$ python -q
>>> import numpy as np
>>> np.set_printoptions(suppress=True, linewidth=100)
>>> mat = np.loadtxt("sample12.csv", delimiter=",")
>>> mat
array([[ 5.79, -3.04,  3.21,  2.73],
       [ 4.11, -2.02,  2.2 ,  2.37],
       [-0.14,  0.14, -0.21,  0.1 ],
       [ 3.92, -2.09,  2.12,  1.7 ],
       [ 4.14, -2.35,  1.74,  1.92],
       [ 6.  , -2.63,  3.25,  2.65],
       [ 5.42, -3.27,  3.09,  3.09],
       [ 1.59, -1.44,  1.37,  1.19],
       [-0.31,  0.  , -0.35, -0.24]])
>>> B = mat / np.sqrt((mat ** 2).mean(axis=1, keepdims=True))
>>> np.round(np.linalg.norm(B, axis=1), 2)
array([2., 2., 2., 2., 2., 2., 2., 2., 2.])
>>> np.linalg.matrix_rank(B) == np.linalg.matrix_rank(mat)
np.True_
>>> hat = mat @ np.linalg.solve(mat.T @ mat, mat.T)
>>> np.allclose(hat @ hat, hat)
True
>>> round(float(np.trace(hat)), 2)
4.0
>>> np.round(hat @ mat[:, 0], 2)
array([ 5.79,  4.11, -0.14,  3.92,  4.14,  6.  ,  5.42,  1.59, -0.31])
>>> x0 = np.array([2, 0, 2, 1])
>>> rhs = mat @ x0
>>> rhs.round(2)
array([20.73, 14.99, -0.6 , 13.78, 13.68, 21.15, 20.11,  7.11, -1.56])
>>> np.round(np.linalg.lstsq(mat, rhs)[0], 2) + 0
array([2., 0., 2., 1.])
>>> np.round(np.linalg.pinv(mat) @ mat, 2) + 0
array([[1., 0., 0., 0.],
       [0., 1., 0., 0.],
       [0., 0., 1., 0.],
       [0., 0., 0., 1.]])
>>> rng = np.random.default_rng(25045)
>>> rhs = rhs + 0.02 * rng.normal(size=9)
>>> rhs.round(2)
array([20.75, 14.97, -0.59, 13.81, 13.69, 21.15, 20.13,  7.13, -1.57])
>>> coef, *_ = np.linalg.lstsq(mat, rhs)
>>> np.round(mat.T @ (rhs - mat @ coef), 2) + 0
array([0., 0., 0., 0.])
>>> coef.round()
array([ 2., -0.,  2.,  1.])
>>> [round(float(np.linalg.norm(np.linalg.solve(mat.T @ mat + lam * np.eye(4), mat.T @ rhs))), 2) for lam in (0, 1, 10, 100)]
[2.99, 2.68, 2.56, 1.95]
>>> F = np.load("run7.npy")
>>> F
array([[-3,  0,  0,  0],
       [-1,  2,  0,  0],
       [ 0, -2, -1,  0],
       [-1,  0, -1,  0]])
>>> np.linalg.matrix_rank(F, rtol=0.1)
np.int64(3)
>>> np.argsort(-np.linalg.norm(F, axis=0).round(6), kind="stable")[:3]
array([0, 1, 2])
>>> np.round(np.linalg.norm(F, 2) / np.linalg.norm(F), 2)
np.float64(0.76)
>>> rank = np.linalg.matrix_rank(F)
>>> rank
np.int64(3)
>>> N = np.linalg.svd(F)[2][rank:].T
>>> F @ N
array([[0.],
       [0.],
       [0.],
       [0.]])
>>> [int(np.linalg.matrix_rank(F[:, :j + 1])) for j in range(4)]
[1, 2, 3, 3]
>>> N[:, 0] / N[np.abs(N[:, 0]).round(6).argmax(), 0]
array([0., 0., 0., 1.])
>>> np.allclose(F @ N, 0)
True
>>> [int(np.linalg.matrix_rank(np.delete(F, i, axis=0))) for i in range(4)]
[2, 3, 3, 3]
>>> N @ N.T
array([[0., 0., 0., 0.],
       [0., 0., 0., 0.],
       [0., 0., 0., 0.],
       [0., 0., 0., 1.]])
>>> W0 = np.load("data.npy")
>>> W0.round(2)
array([[ 0.83, -0.06, -0.39, -0.06, -0.39],
       [-0.06,  0.98, -0.13, -0.02, -0.13],
       [-0.39, -0.13,  0.1 , -0.13, -0.9 ],
       [-0.06, -0.02, -0.13,  0.98, -0.13],
       [-0.39, -0.13, -0.9 , -0.13,  0.1 ]])
>>> x0 = np.array([3, -2, -2, -2, 1])
>>> np.round(np.abs(np.linalg.eigvals(W0)), 2)
array([1., 1., 1., 1., 1.])
>>> 5 - np.linalg.matrix_rank(W0 - np.eye(5), tol=1e-8)
np.int64(4)
>>> [p for p in range(1, 25) if np.allclose(np.linalg.matrix_power(W0, p), np.eye(5))]
[2, 4, 6, 8, 10, 12, 14, 16, 18, 20, 22, 24]
>>> np.round(np.sort(np.abs(np.degrees(np.angle(np.linalg.eigvals(W0))))), 2)
array([  0.,   0.,   0.,   0., 180.])
>>> blk = np.stack([mat, 3 * mat, mat[::-1]])
>>> np.linalg.matrix_rank(blk)
array([4, 4, 4])
>>> (blk @ mat.T).shape
(3, 9, 9)
>>> np.round(np.einsum("bij,cij->bc", blk, blk), 2)
array([[ 276.38,  829.14,  130.5 ],
       [ 829.14, 2487.41,  391.49],
       [ 130.5 ,  391.49,  276.38]])
>>> blk.shape
(3, 9, 4)
>>> B = np.c_[mat[:, :3] @ np.array([[1, 0, 1], [1, 2, 0], [2, 2, 2]]), np.array([-7, -5, 2, 4, 0, -5, 0, 3, -8])]
>>> B.round(2)
array([[ 9.17,  0.34, 12.21, -7.  ],
       [ 6.49,  0.36,  8.51, -5.  ],
       [-0.42, -0.14, -0.56,  2.  ],
       [ 6.07,  0.06,  8.16,  4.  ],
       [ 5.27, -1.22,  7.62,  0.  ],
       [ 9.87,  1.24, 12.5 , -5.  ],
       [ 8.33, -0.36, 11.6 ,  0.  ],
       [ 2.89, -0.14,  4.33,  3.  ],
       [-1.01, -0.7 , -1.01, -8.  ]])
>>> np.linalg.matrix_rank(np.c_[mat, B])
np.int64(5)
>>> np.round(np.linalg.norm(np.linalg.qr(mat)[0].T @ B, axis=0) ** 2 / ((B ** 2).sum(axis=0) + 1e-12), 2)
array([1.  , 1.  , 1.  , 0.27])
>>> np.round(np.linalg.norm(B - mat @ np.linalg.lstsq(mat, B)[0], axis=0), 2) + 0
array([ 0.  ,  0.  ,  0.  , 11.86])
>>> np.round(np.linalg.lstsq(mat, B[:, 0])[0], 2) + 0
array([1., 1., 2., 0.])
>>> np.linalg.matrix_rank(B)
np.int64(4)
>>> np.round(np.linalg.norm(W0, axis=0), 2)
array([1., 1., 1., 1., 1.])
>>> np.round(W0 @ W0.T, 2) + 0
array([[1., 0., 0., 0., 0.],
       [0., 1., 0., 0., 0.],
       [0., 0., 1., 0., 0.],
       [0., 0., 0., 1., 0.],
       [0., 0., 0., 0., 1.]])
>>> round(W0[:, 2] @ W0[:, 3], 2)
np.float64(0.0)
>>> np.round(np.linalg.svd(W0, compute_uv=False), 2)
array([1., 1., 1., 1., 1.])
>>> np.round(W0.T @ W0, 2) + 0
array([[1., 0., 0., 0., 0.],
       [0., 1., 0., 0., 0.],
       [0., 0., 1., 0., 0.],
       [0., 0., 0., 1., 0.],
       [0., 0., 0., 0., 1.]])
>>> J = np.loadtxt("mat.csv", delimiter=",")
>>> J.round(2)
array([[-16.56,  75.35,  -4.47,  21.75,  32.01,  84.45],
       [-13.31,  69.03,  -4.07,  19.61,  27.75,  77.17],
       [-10.28,  62.86,  -3.64,  17.52,  23.71,  70.08],
       [ -5.61,  52.63,  -2.86,  14.03,  17.31,  58.38],
       [ -2.89,  46.03,  -2.3 ,  11.77,  13.42,  50.87],
       [  0.3 ,  37.24,  -1.48,   8.77,   8.59,  40.93],
       [  1.95,  31.86,  -0.94,   6.95,   5.89,  34.88],
       [  4.78,  16.36,   0.72,   1.9 ,  -0.28,  17.68],
       [  4.84,  14.53,   0.91,   1.35,  -0.78,  15.68],
       [  4.84,  14.49,   0.91,   1.34,  -0.79,  15.63],
       [  4.84,  13.63,   1.  ,   1.09,  -1.  ,  14.69],
       [  4.81,  12.63,   1.09,   0.8 ,  -1.22,  13.6 ],
       [  4.75,  11.62,   1.18,   0.53,  -1.41,  12.51],
       [  4.63,  10.41,   1.29,   0.21,  -1.6 ,  11.19],
       [  4.57,   9.94,   1.32,   0.09,  -1.67,  10.69],
       [  3.99,   7.02,   1.49,  -0.55,  -1.88,   7.54],
       [  2.79,   3.83,   1.43,  -0.96,  -1.61,   4.15],
       [  0.03,   0.03,   0.03,  -0.02,  -0.02,   0.03],
       [ -0.04,  -0.04,  -0.04,   0.03,   0.03,  -0.05],
       [ -0.2 ,  -0.2 ,  -0.22,   0.19,   0.15,  -0.23],
       [ -0.23,  -0.23,  -0.25,   0.22,   0.17,  -0.27],
       [ -0.78,  -0.76,  -1.04,   0.91,   0.59,  -0.91],
       [ -1.21,  -1.27,  -2.25,   1.96,   0.97,  -1.59],
       [ -1.26,  -1.81,  -4.38,   3.79,   1.1 ,  -2.5 ],
       [  4.31,  -3.87, -14.15,  11.32,  -3.04,  -6.79],
       [  4.95,  -4.06, -14.86,  11.83,  -3.54,  -7.18],
       [  5.23,  -4.15, -15.16,  12.04,  -3.77,  -7.34],
       [  5.92,  -4.36, -15.91,  12.56,  -4.32,  -7.76],
       [ 16.19,  -7.67, -25.13,  18.63, -12.76, -13.87],
       [ 26.71, -11.39, -32.97,  23.32, -21.66, -20.25],
       [ 58.16, -23.78, -52.75,  33.8 , -48.94, -40.2 ],
       [ 61.18, -25.04, -54.49,  34.64, -51.59, -42.18],
       [ 66.07, -27.11, -57.26,  35.97, -55.91, -45.4 ],
       [ 76.37, -31.54, -62.96,  38.62, -65.  , -52.23]])
>>> C = J[[21, 0]].astype(float)
>>> for _ in range(4):
...     z = np.linalg.norm(J[:, None] - C, axis=-1).argmin(axis=1)
...     C = np.array([J[z == j].mean(axis=0) for j in range(2)])
... 
>>> z
array([1, 1, 1, 1, 1, 1, 1, 0, 0, 0, 0, 0, 0, 0, 0, 0, 0, 0, 0, 0, 0, 0, 0, 0, 0, 0, 0, 0, 0, 0, 0,
       0, 0, 0])
>>> np.bincount(z)
array([27,  7])
>>> np.abs(C[1] - C[0]).argmax()
np.int64(5)
>>> np.round(C[1] - C[0], 2)
array([-20.19,  54.78,   9.86,   5.25,  28.75,  64.18])
>>> np.round(J.sum(axis=0), 2)
array([ 319.8 ,  342.21, -362.22,  346.03, -151.1 ,  291.41])
>>> J[:, 6]
Traceback (most recent call last):
  File "<python-input-70>", line 1, in <module>
    J[:, 6]
    ~^^^^^^
IndexError: index 6 is out of bounds for axis 1 with size 6
>>> J[34]
Traceback (most recent call last):
  File "<python-input-71>", line 1, in <module>
    J[34]
    ~^^^^
IndexError: index 34 is out of bounds for axis 0 with size 34
>>> G = np.cov(J, rowvar=False)
>>> G.shape
(6, 6)
>>> round(float(np.corrcoef(J[:, 5], J[:, 0])[0, 1]), 2)
-0.78
>>> np.round(J.std(axis=0), 2)
array([21.83, 25.93, 18.68, 11.79, 21.27, 32.12])
>>> blk = J.reshape(34, 2, -1)
>>> np.round(np.swapaxes(blk, 1, 2)[0], 2)
array([[-16.56,  21.75],
       [ 75.35,  32.01],
       [ -4.47,  84.45]])
>>> blk.shape
(34, 2, 3)
>>> B = J / np.linalg.norm(J, axis=1)
Traceback (most recent call last):
  File "<python-input-79>", line 1, in <module>
    B = J / np.linalg.norm(J, axis=1)
        ~~^~~~~~~~~~~~~~~~~~~~~~~~~~~
ValueError: operands could not be broadcast together with shapes (34,6) (34,) 
>>> B = J / np.linalg.norm(J, axis=1, keepdims=True)
>>> G = B @ B.T
>>> (G - 2 * np.eye(34)).round(6).argmax(axis=1)
array([ 1,  0,  1,  4,  3,  6,  5,  8,  9,  8,  9, 10, 11, 14, 13, 14, 15, 16, 19, 20, 19, 20, 21,
       22, 25, 26, 25, 26, 29, 28, 31, 30, 31, 32])
>>> K = np.array([[0.0, -1.1, 1.6, 0.3, 0.5, 0.2, -1.5],
...     [0.6, 0.0, 0.0, -0.2, -0.1, 0.1, 0.4],
...     [0.53, 0.02, 0.08, -0.25, -0.18, 0.11, 0.39]])
>>> # row 0 is much longer than the rest
>>> B = K / np.sqrt((K ** 2).mean(axis=1, keepdims=True))
>>> np.linalg.matrix_rank(K - K.mean(axis=1, keepdims=True))
np.int64(3)
>>> np.round(K - K.mean(axis=1, keepdims=True), 2)
array([[ 0.  , -1.1 ,  1.6 ,  0.3 ,  0.5 ,  0.2 , -1.5 ],
       [ 0.49, -0.11, -0.11, -0.31, -0.21, -0.01,  0.29],
       [ 0.43, -0.08, -0.02, -0.35, -0.28,  0.01,  0.29]])
>>> B[2].round(2)
array([ 1.9 ,  0.07,  0.29, -0.89, -0.64,  0.39,  1.4 ])
>>> blk = np.stack([K, -3 * K, K[::-1]])
>>> np.round(blk.sum(axis=0), 2)
array([[ 0.53,  2.22, -3.12, -0.85, -1.18, -0.29,  3.39],
       [-0.6 ,  0.  ,  0.  ,  0.2 ,  0.1 , -0.1 , -0.4 ],
       [-1.06, -1.14,  1.44,  0.8 ,  0.86, -0.02, -2.28]])
>>> np.linalg.matrix_rank(blk.reshape(3, -1))
np.int64(2)
>>> (blk @ K.T).shape
(3, 3, 3)
>>> np.round(np.einsum("bij,cij->bc", blk, blk), 2)
array([[  7.53, -22.58,  -0.66],
       [-22.58,  67.74,   1.99],
       [ -0.66,   1.99,   7.53]])
>>> arr = np.loadtxt("m.csv", delimiter=",")
>>> arr
array([[ 16., -36.,  24.,  28., -24.,  36.],
       [-36.,  81., -54., -63.,  54., -81.],
       [ 24., -54.,  36.,  42., -36.,  54.],
       [ 28., -63.,  42.,  49., -42.,  63.],
       [-24.,  54., -36., -42.,  36., -54.],
       [ 36., -81.,  54.,  63., -54.,  81.]])
>>> np.linalg.matrix_rank(arr, rtol=0.1)
np.int64(1)
>>> [round(float(x), 2) for x in np.linalg.svd(arr, compute_uv=False)[:3]]
[299.0, 0.0, 0.0]
>>> u = np.array([-2, -3, -3])
>>> np.correlate(arr[1], arr[4], "full")
array([ 1944., -5670.,  7344.,  -648., -7776., 16146., -7776.,  -648.,  7344., -5670.,  1944.])
>>> np.polyval(u, arr[1])
array([ -2487., -13368.,  -5673.,  -7752.,  -5997., -12882.])
>>> def softmax(z):
...     e = np.exp(z - z.max(axis=-1, keepdims=True))
...     return e / e.sum(axis=-1, keepdims=True)
... 
>>> np.round(softmax(arr[2]), 2) + 0
array([0., 0., 0., 0., 0., 1.])
>>> np.round(softmax(arr[2] + 5), 2) + 0
array([0., 0., 0., 0., 0., 1.])
>>> np.round(softmax(arr).sum(axis=1), 2)
array([1., 1., 1., 1., 1., 1.])
>>> S = arr @ arr.T / np.sqrt(6)
>>> softmax(S)[2] @ arr
array([ 36., -81.,  54.,  63., -54.,  81.])
>>> Uu, s, vt = np.linalg.svd(arr, full_matrices=False)
>>> np.cumsum(s ** 2) / np.sum(s ** 2)
array([1., 1., 1., 1., 1., 1.])
>>> round(np.sqrt((s ** 2).sum()), 2), round(float(np.linalg.norm(arr)), 2)
(np.float64(299.0), 299.0)
>>> np.round(Uu.T @ Uu, 2) + 0
array([[1., 0., 0., 0., 0., 0.],
       [0., 1., 0., 0., 0., 0.],
       [0., 0., 1., 0., 0., 0.],
       [0., 0., 0., 1., 0., 0.],
       [0., 0., 0., 0., 1., 0.],
       [0., 0., 0., 0., 0., 1.]])
>>> s.round(2) + 0
array([299.,   0.,   0.,   0.,   0.,   0.])
>>> np.round(Uu.T @ arr @ vt.T, 2) + 0
array([[299.,   0.,   0.,   0.,   0.,   0.],
       [  0.,   0.,   0.,   0.,   0.,   0.],
       [  0.,   0.,   0.,   0.,   0.,   0.],
       [  0.,   0.,   0.,   0.,   0.,   0.],
       [  0.,   0.,   0.,   0.,   0.,   0.],
       [  0.,   0.,   0.,   0.,   0.,   0.]])
>>> A = np.array([[5.0, 1.0, 1.0, 1.0, 1.0, 1.0],
...     [1.0, 5.0, 1.0, 1.0, 1.0, 1.0],
...     [1.0, 1.0, 5.0, 1.0, 1.0, 1.0],
...     [1.0, 1.0, 1.0, 5.0, 1.0, 1.0],
...     [1.0, 1.0, 1.0, 1.0, 5.0, 1.0],
...     [1.0, 1.0, 1.0, 1.0, 1.0, 5.0]])
>>> q, R = np.linalg.qr(A)
>>> R.round(2)
array([[-5.48, -2.56, -2.56, -2.56, -2.56, -2.56],
       [ 0.  , -4.84, -1.54, -1.54, -1.54, -1.54],
       [ 0.  ,  0.  , -4.59, -1.11, -1.11, -1.11],
       [ 0.  ,  0.  ,  0.  , -4.46, -0.87, -0.87],
       [ 0.  ,  0.  ,  0.  ,  0.  , -4.37, -0.71],
       [ 0.  ,  0.  ,  0.  ,  0.  ,  0.  ,  4.31]])
>>> q.shape, R.shape
((6, 6), (6, 6))
>>> q.round(2)
array([[-0.91,  0.28,  0.2 ,  0.15,  0.13, -0.11],
       [-0.18, -0.94,  0.2 ,  0.15,  0.13, -0.11],
       [-0.18, -0.11, -0.95,  0.15,  0.13, -0.11],
       [-0.18, -0.11, -0.08, -0.96,  0.13, -0.11],
       [-0.18, -0.11, -0.08, -0.06, -0.97, -0.11],
       [-0.18, -0.11, -0.08, -0.06, -0.05,  0.97]])
>>> np.allclose(R.T @ R, A.T @ A)
True
>>> np.round(np.abs(np.diag(R)), 2)
array([5.48, 4.84, 4.59, 4.46, 4.37, 4.31])
